In [1]: import numpy as np

In [2]: np.set_printoptions(precision=3, suppress=True, linewidth=100, sign=" ")

In [3]: mat = np.load("dump.npy")

In [4]: mat
Out[4]: 
array([[ 0.167,  0.5  , -0.167, -0.833],
       [ 0.5  ,  0.7  ,  0.1  ,  0.5  ],
       [-0.167,  0.1  ,  0.967, -0.167],
       [-0.833,  0.5  , -0.167,  0.167]])

In [5]: M2 = np.linalg.inv(mat)

In [6]: print(M2)
[[ 0.167  0.5   -0.167 -0.833]
 [ 0.5    0.7    0.1    0.5  ]
 [-0.167  0.1    0.967 -0.167]
 [-0.833  0.5   -0.167  0.167]]

In [7]: round(float(np.linalg.slogdet(mat)[0]), 3)
Out[7]: -1.0

In [8]: np.allclose(M2, mat.T)
Out[8]: True

In [9]: (np.abs(M2) > 1e-9).astype(int)
Out[9]: 
array([[ 1,  1,  1,  1],
       [ 1,  1,  1,  1],
       [ 1,  1,  1,  1],
       [ 1,  1,  1,  1]])

In [10]: print(np.linalg.inv(M2))
[[ 0.167  0.5   -0.167 -0.833]
 [ 0.5    0.7    0.1    0.5  ]
 [-0.167  0.1    0.967 -0.167]
 [-0.833  0.5   -0.167  0.167]]

In [11]: np.linalg.norm(mat, axis=0)
Out[11]: array([ 1.,  1.,  1.,  1.])

In [12]: np.round(mat[:, 2] @ mat[:, 3], 3)
Out[12]: np.float64(0.0)

In [13]: np.linalg.pinv(mat)
Out[13]: 
array([[ 0.167,  0.5  , -0.167, -0.833],
       [ 0.5  ,  0.7  ,  0.1  ,  0.5  ],
       [-0.167,  0.1  ,  0.967, -0.167],
       [-0.833,  0.5  , -0.167,  0.167]])

In [14]: print(np.linalg.svd(mat, compute_uv=False))
[ 1.  1.  1.  1.]

In [15]: print(round(float(np.linalg.norm(mat, 1)), 3), round(np.linalg.norm(mat, np.inf), 3))
1.8 1.8

In [16]: np.linalg.norm(mat, axis=0)
Out[16]: array([ 1.,  1.,  1.,  1.])

In [17]: np.round(np.linalg.norm(mat, 2), 3)
Out[17]: np.float64(1.0)
